$ ipython --no-banner

In [1]: import numpy as np

In [2]: np.set_printoptions(precision=3, suppress=True, linewidth=120, sign=" ")

In [3]: def tidy(a):
   ...:     return np.round(a, 3) + 0
   ...: 

In [4]: feats = np.load("mat.npy")

In [5]: print(feats)
[[ 1.9  0.6  0.  -0.7 -0.1 -0.3  0.4 -0.4  1.1]
 [-1.1  0.4  0.9 -1.3 -0.1  2.2 -1.2 -0.9 -0.6]
 [ 1.5  1.7  1.9  0.8 -1.1 -1.5 -0.2  1.1  0.3]
 [ 1.7  1.9  0.8  0.  -0.2  0.2 -0.2  0.7 -1.6]
 [-0.6 -0.5 -1.4  0.4 -0.8 -0.5 -0.2  0.4  0. ]
 [-0.2  1.6  0.2  0.5 -1.  -1.3 -1.1 -1.   0.5]
 [-0.4  0.7  0.5  0.4  0.9 -0.2 -1.2 -0.7  0.4]
 [ 7.  -9.  -4.   4.5  2.  -3.5  2.5 -0.5 -5. ]
 [ 0.8 -0.6 -0.7  0.6  1.2 -0.2  0.7  1.7 -0.9]
 [ 0.5 -2.3  0.1  0.8 -2.7  0.5  0.5  1.1  0.1]
 [ 0.8  1.2  0.5 -0.1  1.1  0.  -0.3  0.8 -0.5]
 [-0.5  0.9  0.5  1.  -0.7  0.8  0.1  0.9 -0.3]
 [ 1.1  0.3  0.5 -1.2 -1.4 -0.8  0.4  0.5 -0.5]
 [ 1.5 -1.6  0.3 -0.2 -3.   0.3 -1.2 -2.  -0.8]
 [-0.4 -0.8 -0.1  1.4  1.   0.1  0.2  1.1 -0.5]
 [-1.2 -1.6 -1.   0.6 -0.8  0.1  0.1  2.  -1.3]
 [-0.1  0.3 -1.4  1.9  0.6  0.9  1.3  1.6 -0.9]
 [-1.4  0.  -0.2  0.9  0.  -1.3  1.2  1.2 -1.1]
 [-0.7  1.4  1.6 -0.1  0.2 -1.3  0.  -0.9 -0.8]
 [ 0.5  0.8 -0.4  0.7  0.5  0.8  1.2  0.1  0.2]
 [ 1.4  0.2  0.6  0.6  1.1 -0.2  0.2 -0.6 -0.8]
 [-0.9  1.7 -1.5  1.6 -0.6  0.6 -1.4 -1.1 -0.1]
 [ 1.1  1.1 -0.5  0.4  0.2 -1.2  0.1  1.  -0.6]
 [-0.9  0.7 -1.1 -1.   0.8  0.3  0.2  1.5 -0.3]
 [ 0.8 -0.1  0.   1.1 -0.8  1.8 -0.1  0.1 -0.9]
 [-0.8  0.3 -0.5  0.7 -1.6  0.   1.7  0.2 -0.5]
 [ 1.   0.9 -0.1  0.  -1.  -1.6  0.1 -0.7  0.2]
 [-0.6 -1.1 -1.8 -1.6 -2.9 -0.1 -2.1  0.4 -1.5]]

In [6]: # row 7 dominates

In [7]: cen = feats - feats.mean(axis=0)

In [8]: U, s, Vt = np.linalg.svd(cen, full_matrices=False)

In [9]: np.linalg.matrix_rank(cen)
Out[9]: np.int64(9)

In [10]: tidy((s ** 2).sum() ** 2 / (s ** 4).sum())
Out[10]: np.float64(3.082)

In [11]: print(np.searchsorted(np.cumsum(s ** 2) / (s ** 2).sum(), 0.9) + 1)
6

In [12]: np.abs(Vt[0]).argmax()
Out[12]: np.int64(1)

In [13]: print((np.sign(U[:, 0]) == np.sign(U[0, 0])).astype(int))
[ 1  1  1  1  1  1  1  0  0  0  1  1  1  0  0  0  0  1  1  1  0  1  1  1  1  1  1  1]

In [14]: tidy(s)
Out[14]: array([ 15.031,   7.403,   6.936,   4.997,   4.517,   4.259,   3.534,   3.235,   2.774])

In [15]: u = np.array([-1, 2])

In [16]: print(tidy(np.convolve(feats[12], u)))
[-1.1  1.9  0.1  2.2 -1.  -2.  -2.   0.3  1.5 -1. ]

In [17]: print(np.cross(feats[12, :3], feats[16, :3]))
[-0.57  1.49  0.36]

In [18]: q, Rm = np.linalg.qr(feats)

In [19]: q.shape, Rm.shape
Out[19]: ((28, 9), (9, 9))

In [20]: print(tidy(np.abs(np.diag(Rm))))
[ 8.746  8.416  4.514  4.99   6.523  4.919  3.998  4.669  3.853]

In [21]: tidy(abs(Rm[0, 0])), tidy(np.linalg.norm(feats[:, 0]))
Out[21]: (np.float64(8.746), np.float64(8.746))

In [22]: gram = np.cov(feats, rowvar=False)

In [23]: print(tidy(np.linalg.eigvalsh(gram)[::-1]))
[ 8.368  2.03   1.782  0.925  0.756  0.672  0.462  0.388  0.285]

In [24]: np.argsort(-feats.std(axis=0).round(6), kind="stable")
Out[24]: array([ 1,  0,  4,  3,  2,  5,  8,  7,  6])

In [25]: gram.shape
Out[25]: (9, 9)

In [26]: U, s, Vt = np.linalg.svd(feats, full_matrices=False)

In [27]: (s > 1e-8).sum()
Out[27]: np.int64(9)

In [28]: tidy(np.sqrt((s ** 2).sum())), tidy(np.linalg.norm(feats))
Out[28]: (np.float64(21.245), np.float64(21.245))

In [29]: tidy(U.T @ U)
Out[29]: 
array([[ 1.,  0.,  0.,  0.,  0.,  0.,  0.,  0.,  0.],
       [ 0.,  1.,  0.,  0.,  0.,  0.,  0.,  0.,  0.],
       [ 0.,  0.,  1.,  0.,  0.,  0.,  0.,  0.,  0.],
       [ 0.,  0.,  0.,  1.,  0.,  0.,  0.,  0.,  0.],
       [ 0.,  0.,  0.,  0.,  1.,  0.,  0.,  0.,  0.],
       [ 0.,  0.,  0.,  0.,  0.,  1.,  0.,  0.,  0.],
       [ 0.,  0.,  0.,  0.,  0.,  0.,  1.,  0.,  0.],
       [ 0.,  0.,  0.,  0.,  0.,  0.,  0.,  1.,  0.],
       [ 0.,  0.,  0.,  0.,  0.,  0.,  0.,  0.,  1.]])

In [30]: tidy(np.abs(Vt[0]))
Out[30]: array([ 0.462,  0.632,  0.284,  0.312,  0.104,  0.218,  0.194,  0.022,  0.336])

In [31]: np.abs(U[:, 0]).round(6).argmax()
Out[31]: np.int64(7)

In [32]: q, _ = np.linalg.qr(np.array([[-1.8, -0.5, 0.5, 0.8, 0.5],
    ...:     [-1.2, 0.3, -0.5, -0.3, 0.1],
    ...:     [-1.2, -1.2, 0.0, 0.5, -0.4],
    ...:     [0.9, -0.7, -2.1, -0.9, 1.0],
    ...:     [1.2, 0.8, -2.1, 0.2, -2.1]]))

In [33]: vals = np.array([-1, 1, 0, 2, -1])

In [34]: E = q @ np.diag(vals) @ q.T

In [35]: print(tidy(E))
[[-0.593 -0.463  0.375 -0.283  0.734]
 [-0.463  0.524 -0.923  0.354 -0.358]
 [ 0.375 -0.923  0.006  0.448  0.309]
 [-0.283  0.354  0.448  0.468 -0.724]
 [ 0.734 -0.358  0.309 -0.724  0.595]]

In [36]: vals, V = np.linalg.eigh(E)

In [37]: x = np.array([0, 1, 2, 1, 3])

In [38]: tidy(x @ E @ x / (x @ x)), tidy(vals[0]), tidy(vals[-1])
Out[38]: (np.float64(0.159), np.float64(-1.0), np.float64(2.0))

In [39]: other = E / np.linalg.norm(E, axis=1, keepdims=True)

In [40]: gram = other @ other.T

In [41]: tidy(gram[4])
Out[41]: array([ 0.33 , -0.792,  0.321, -0.704,  1.   ])

In [42]: (np.abs(gram) > 0.9).astype(int)
Out[42]: 
array([[ 1,  0,  0,  0,  0],
       [ 0,  1,  0,  0,  0],
       [ 0,  0,  1,  0,  0],
       [ 0,  0,  0,  1,  0],
       [ 0,  0,  0,  0,  1]])

In [43]: np.argwhere(np.triu(np.abs(gram) > 0.95, 1))
Out[43]: array([], shape=(0, 2), dtype=int64)
